In [1]: import numpy as np

In [2]: np.set_printoptions(precision=2, suppress=True, linewidth=100)

In [3]: feats = np.loadtxt("arr.csv", delimiter=",")

In [4]: feats
Out[4]: 
array([[1., 0., 0., 0., 0., 0., 0.],
       [1., 1., 0., 0., 0., 0., 0.],
       [1., 0., 1., 0., 0., 0., 0.],
       [2., 3., 3., 1., 0., 0., 0.],
       [2., 0., 2., 0., 1., 0., 0.],
       [2., 0., 0., 3., 0., 1., 0.],
       [2., 2., 2., 3., 0., 3., 1.]])

In [5]: vec = np.array([-4, -1, -4, -4, 1, 2, -4])

In [6]: y = feats @ vec

In [7]: beta, lr = np.zeros(7), 1 / np.linalg.norm(feats, 2) ** 2

In [8]: for i in range(20):
   ...:     beta -= lr * feats.T @ (feats @ beta - y)
   ...:     if i % 5 == 0: print(i, round(np.linalg.norm(feats @ beta - y), 2))
   ...: 
0 4.96
5 3.09
10 2.3
15 1.88

In [9]: np.round(np.linalg.cond(feats), 2)
Out[9]: np.float64(367.16)

In [10]: print(beta)
[-4.05 -1.84 -3.35 -2.8  -0.43 -0.63  0.03]

In [11]: th = np.radians(15)

In [12]: R = np.eye(7)

In [13]: R[2, 2] = R[6, 6] = np.cos(th)

In [14]: R[2, 6], R[6, 2] = -np.sin(th), np.sin(th)

In [15]: R
Out[15]: 
array([[ 1.  ,  0.  ,  0.  ,  0.  ,  0.  ,  0.  ,  0.  ],
       [ 0.  ,  1.  ,  0.  ,  0.  ,  0.  ,  0.  ,  0.  ],
       [ 0.  ,  0.  ,  0.97,  0.  ,  0.  ,  0.  , -0.26],
       [ 0.  ,  0.  ,  0.  ,  1.  ,  0.  ,  0.  ,  0.  ],
       [ 0.  ,  0.  ,  0.  ,  0.  ,  1.  ,  0.  ,  0.  ],
       [ 0.  ,  0.  ,  0.  ,  0.  ,  0.  ,  1.  ,  0.  ],
       [ 0.  ,  0.  ,  0.26,  0.  ,  0.  ,  0.  ,  0.97]])

In [16]: B = feats @ R.T

In [17]: round(float(np.linalg.det(R)), 2), np.round(np.trace(R), 2)
Out[17]: (1.0, np.float64(6.93))

In [18]: B
Out[18]: 
array([[1.  , 0.  , 0.  , 0.  , 0.  , 0.  , 0.  ],
       [1.  , 1.  , 0.  , 0.  , 0.  , 0.  , 0.  ],
       [1.  , 0.  , 0.97, 0.  , 0.  , 0.  , 0.26],
       [2.  , 3.  , 2.9 , 1.  , 0.  , 0.  , 0.78],
       [2.  , 0.  , 1.93, 0.  , 1.  , 0.  , 0.52],
       [2.  , 0.  , 0.  , 3.  , 0.  , 1.  , 0.  ],
       [2.  , 2.  , 1.67, 3.  , 0.  , 3.  , 1.48]])

In [19]: print(np.abs(B - feats).max(axis=0))
[0.   0.   0.33 0.   0.   0.   0.78]

In [20]: U, sig, VT = np.linalg.svd(feats)

In [21]: print(sig)
[7.7  3.66 2.37 1.61 0.98 0.45 0.02]

In [22]: B = U[:, :6] @ np.diag(sig[:6]) @ VT[:6]

In [23]: round(float(np.linalg.norm(feats - B, 2)), 2), round(sig[6], 2)
Out[23]: (0.02, np.float64(0.02))

In [24]: print(np.linalg.matrix_rank(B))
6

In [25]: arr = np.load("w.npy")

In [26]: arr
Out[26]: 
array([[ 3.03, -4.44,  1.47, -2.25],
       [ 7.58,  1.19, -1.98, -0.69],
       [-0.28, -2.98,  4.21,  1.74],
       [ 2.53, -4.12,  2.71, -1.7 ],
       [-2.6 ,  1.15, -0.66, -6.33],
       [-0.45, -6.04, -7.04,  0.56],
       [ 0.09,  0.53,  0.42, -1.17]])

In [27]: arr.reshape(2, -1)
Out[27]: 
array([[ 3.03, -4.44,  1.47, -2.25,  7.58,  1.19, -1.98, -0.69, -0.28, -2.98,  4.21,  1.74,  2.53,
        -4.12],
       [ 2.71, -1.7 , -2.6 ,  1.15, -0.66, -6.33, -0.45, -6.04, -7.04,  0.56,  0.09,  0.53,  0.42,
        -1.17]])

In [28]: arr.reshape(-1, 2)
Out[28]: 
array([[ 3.03, -4.44],
       [ 1.47, -2.25],
       [ 7.58,  1.19],
       [-1.98, -0.69],
       [-0.28, -2.98],
       [ 4.21,  1.74],
       [ 2.53, -4.12],
       [ 2.71, -1.7 ],
       [-2.6 ,  1.15],
       [-0.66, -6.33],
       [-0.45, -6.04],
       [-7.04,  0.56],
       [ 0.09,  0.53],
       [ 0.42, -1.17]])

In [29]: arr.ravel(order="F")
Out[29]: 
array([ 3.03,  7.58, -0.28,  2.53, -2.6 , -0.45,  0.09, -4.44,  1.19, -2.98, -4.12,  1.15, -6.04,
        0.53,  1.47, -1.98,  4.21,  2.71, -0.66, -7.04,  0.42, -2.25, -0.69,  1.74, -1.7 , -6.33,
        0.56, -1.17])

In [30]: T = arr.reshape(7, 2, -1)

In [31]: T.shape
Out[31]: (7, 2, 2)

In [32]: T[:, 0]
Out[32]: 
array([[ 3.03, -4.44],
       [ 7.58,  1.19],
       [-0.28, -2.98],
       [ 2.53, -4.12],
       [-2.6 ,  1.15],
       [-0.45, -6.04],
       [ 0.09,  0.53]])

In [33]: vec = np.array([1, 2, 1, 0])

In [34]: y = arr @ vec

In [35]: y
Out[35]: array([ -4.38,   7.98,  -2.03,  -3.  ,  -0.96, -19.57,   1.57])

In [36]: np.round(np.linalg.pinv(arr) @ arr, 2) + 0
Out[36]: 
array([[1., 0., 0., 0.],
       [0., 1., 0., 0.],
       [0., 0., 1., 0.],
       [0., 0., 0., 1.]])

In [37]: rng = np.random.default_rng(3609)

In [38]: y = y + 0.02 * rng.normal(size=7)

In [39]: y
Out[39]: array([ -4.32,   8.  ,  -2.02,  -2.99,  -0.91, -19.58,   1.53])

In [40]: beta, *_ = np.linalg.lstsq(arr, y)

In [41]: beta
Out[41]: array([ 1.  ,  2.  ,  1.  , -0.01])

In [42]: np.round(arr.T @ (y - arr @ beta), 2) + 0
Out[42]: array([0., 0., 0., 0.])

In [43]: round(np.linalg.norm(y - arr @ beta), 2)
Out[43]: np.float64(0.05)

In [44]: def softmax(z):
    ...:     e = np.exp(z - z.max(axis=-1, keepdims=True))
    ...:     return e / e.sum(axis=-1, keepdims=True)
    ...: 

In [45]: np.round(softmax(10 * arr[0]), 2) + 0
Out[45]: array([1., 0., 0., 0.])

In [46]: np.round(softmax(arr[0] + -2), 2) + 0
Out[46]: array([0.82, 0.  , 0.17, 0.  ])

In [47]: S = arr @ arr.T / np.sqrt(4)

In [48]: np.round(softmax(S), 2) + 0
Out[48]: 
array([[0.76, 0.  , 0.  , 0.24, 0.  , 0.  , 0.  ],
       [0.  , 1.  , 0.  , 0.  , 0.  , 0.  , 0.  ],
       [0.  , 0.  , 0.99, 0.01, 0.  , 0.  , 0.  ],
       [0.52, 0.  , 0.  , 0.48, 0.  , 0.  , 0.  ],
       [0.  , 0.  , 0.  , 0.  , 1.  , 0.  , 0.  ],
       [0.  , 0.  , 0.  , 0.  , 0.  , 1.  , 0.  ],
       [0.04, 0.04, 0.01, 0.04, 0.83, 0.  , 0.05]])

In [49]: print(softmax(S)[0] @ arr)
[ 2.91 -4.36  1.76 -2.12]

In [50]: B = np.c_[arr[:, :1] @ np.array([[2]]), np.array([1, 4, 5, 5, 2, 2, 0])]

In [51]: B
Out[51]: 
array([[ 6.06,  1.  ],
       [15.16,  4.  ],
       [-0.56,  5.  ],
       [ 5.06,  5.  ],
       [-5.2 ,  2.  ],
       [-0.9 ,  2.  ],
       [ 0.18,  0.  ]])

In [52]: np.round(np.linalg.norm(B - arr @ np.linalg.lstsq(arr, B)[0], axis=0), 2) + 0
Out[52]: array([0. , 5.5])

In [53]: K = np.load("a.npy")

In [54]: K
Out[54]: 
array([[-4,  1,  8, -8],
       [-5,  1,  7, -7],
       [-2, -5,  2, -6],
       [ 0,  3,  4, -2],
       [ 2, -7, -2, -3],
       [-4, -2,  4, -6],
       [ 2,  0,  2, -2]])

In [55]: rank = np.linalg.matrix_rank(K)

In [56]: rank
Out[56]: np.int64(3)

In [57]: N = np.linalg.svd(K)[2][rank:].T

In [58]: np.round(K @ N, 2) + 0
Out[58]: 
array([[0.],
       [0.],
       [0.],
       [0.],
       [0.],
       [0.],
       [0.]])

In [59]: N.shape
Out[59]: (4, 1)

In [60]: print([int(np.linalg.matrix_rank(K[:, :j + 1])) for j in range(4)])
[1, 2, 3, 3]

In [61]: [int(np.linalg.matrix_rank(K[:i])) for i in range(1, len(K) + 1)]
Out[61]: [1, 2, 3, 3, 3, 3, 3]

In [62]: np.round(K @ np.linalg.pinv(K) @ K, 2) + 0
Out[62]: 
array([[-4.,  1.,  8., -8.],
       [-5.,  1.,  7., -7.],
       [-2., -5.,  2., -6.],
       [ 0.,  3.,  4., -2.],
       [ 2., -7., -2., -3.],
       [-4., -2.,  4., -6.],
       [ 2.,  0.,  2., -2.]])

In [63]: np.linalg.lstsq(K[:-1].T, K[-1])[2]
Out[63]: np.int32(3)

In [64]: A = np.loadtxt("out14.csv", delimiter=",")

In [65]: print(A)
[[3. 1. 1. 1. 1. 1. 1.]
 [1. 3. 1. 1. 1. 1. 1.]
 [1. 1. 3. 1. 1. 1. 1.]
 [1. 1. 1. 3. 1. 1. 1.]
 [1. 1. 1. 1. 3. 1. 1.]
 [1. 1. 1. 1. 1. 3. 1.]
 [1. 1. 1. 1. 1. 1. 3.]]

In [66]: A.shape
Out[66]: (7, 7)

In [67]: np.diff(A, axis=0)
Out[67]: 
array([[-2.,  2.,  0.,  0.,  0.,  0.,  0.],
       [ 0., -2.,  2.,  0.,  0.,  0.,  0.],
       [ 0.,  0., -2.,  2.,  0.,  0.,  0.],
       [ 0.,  0.,  0., -2.,  2.,  0.,  0.],
       [ 0.,  0.,  0.,  0., -2.,  2.,  0.],
       [ 0.,  0.,  0.,  0.,  0., -2.,  2.]])

In [68]: A - A[0]
Out[68]: 
array([[ 0.,  0.,  0.,  0.,  0.,  0.,  0.],
       [-2.,  2.,  0.,  0.,  0.,  0.,  0.],
       [-2.,  0.,  2.,  0.,  0.,  0.,  0.],
       [-2.,  0.,  0.,  2.,  0.,  0.,  0.],
       [-2.,  0.,  0.,  0.,  2.,  0.,  0.],
       [-2.,  0.,  0.,  0.,  0.,  2.,  0.],
       [-2.,  0.,  0.,  0.,  0.,  0.,  2.]])

In [69]: np.linalg.matrix_rank(A)
Out[69]: np.int64(7)

In [70]: print(A.sum(axis=1))
[9. 9. 9. 9. 9. 9. 9.]

In [71]: np.unravel_index(np.abs(A).argmax(), A.shape)
Out[71]: (np.int64(0), np.int64(0))

In [72]: np.fft.fft(A[0])
Out[72]: array([9.+0.j, 2.+0.j, 2.+0.j, 2.+0.j, 2.+0.j, 2.+0.j, 2.+0.j])

In [73]: np.allclose(A @ A.T, A.T @ A)
Out[73]: True

In [74]: np.sort(np.abs(np.fft.fft(A[0]))), np.sort(np.linalg.svd(A, compute_uv=False))
Out[74]: (array([2., 2., 2., 2., 2., 2., 9.]), array([2., 2., 2., 2., 2., 2., 9.]))

In [75]: print(A @ (-1.0) ** np.arange(7))
[ 3. -1.  3. -1.  3. -1.  3.]

In [76]: B = np.array([[-1, 4, -3, -3, -2, -3, -3],
    ...:     [4, 4, 5, 3, 4, -3, 1],
    ...:     [5, 1, 4, 1, 4, -2, -2],
    ...:     [1, -5, -2, -5, 1, -5, -1],
    ...:     [1, 5, -5, 4, -5, 2, -2],
    ...:     [3, 4, 5, -1, 5, 5, -3],
    ...:     [-5, -5, -5, -4, -5, 5, 5]])

In [77]: W0 = B.T @ B

In [78]: W0
Out[78]: 
array([[ 78,  54,  76,  36,  74, -32, -40],
       [ 54, 124,  42,  62,  27,   4, -52],
       [ 76,  42, 129,  33, 115, -14, -22],
       [ 36,  62,  33,  77,  12,   6, -10],
       [ 74,  27, 115,  12, 112, -29, -29],
       [-32,   4, -14,   6, -29, 101,  21],
       [-40, -52, -22, -10, -29,  21,  53]])

In [79]: print(np.linalg.svd(W0, compute_uv=False))
[352.22 147.04 100.63  50.39  16.65   6.81   0.26]

In [80]: W0.sum(axis=0)
Out[80]: array([246, 261, 359, 216, 282,  57, -79])

In [81]: B = W0 / np.linalg.norm(W0, axis=1, keepdims=True)

In [82]: gram = B @ B.T

In [83]: print(round(float(np.degrees(np.arccos(np.clip(gram[0, 3], -1, 1)))), 2))
43.72

In [84]: (np.abs(gram) > 0.9).astype(int)
Out[84]: 
array([[1, 0, 1, 0, 1, 0, 0],
       [0, 1, 0, 1, 0, 0, 0],
       [1, 0, 1, 0, 1, 0, 0],
       [0, 1, 0, 1, 0, 0, 0],
       [1, 0, 1, 0, 1, 0, 0],
       [0, 0, 0, 0, 0, 1, 0],
       [0, 0, 0, 0, 0, 0, 1]])

In [85]: np.argwhere(np.triu(np.abs(gram) > 0.95, 1))
Out[85]: array([[2, 4]])

In [86]: (gram - 2 * np.eye(7)).round(6).argmax(axis=1)
Out[86]: array([2, 3, 4, 1, 2, 6, 5])

In [87]: np.round(np.linalg.norm(W0, 2), 2)
Out[87]: np.float64(352.22)

In [88]: round(np.linalg.norm(W0, "nuc"), 2)
Out[88]: np.float64(674.0)

In [89]: round(float(np.linalg.norm(W0[2] - W0[3])), 2)
Out[89]: 155.9

In [90]: B = np.array([[2, 2, 3],
    ...:     [3, 1, 2],
    ...:     [-3, 0, 3],
    ...:     [1, -3, -3],
    ...:     [-2, 2, -2],
    ...:     [-3, -3, -2],
    ...:     [1, 0, 2]])

In [91]: print(B.T @ W0.T)
[[  34  298 -286  184 -270 -228 -132]
 [ 346   88  367  -91  450 -439 -223]
 [ 298  184  354   44  361 -250 -138]]

In [92]: print(np.einsum("ik,kj->ij", W0, B))
[[  34  346  298]
 [ 298   88  184]
 [-286  367  354]
 [ 184  -91   44]
 [-270  450  361]
 [-228 -439 -250]
 [-132 -223 -138]]
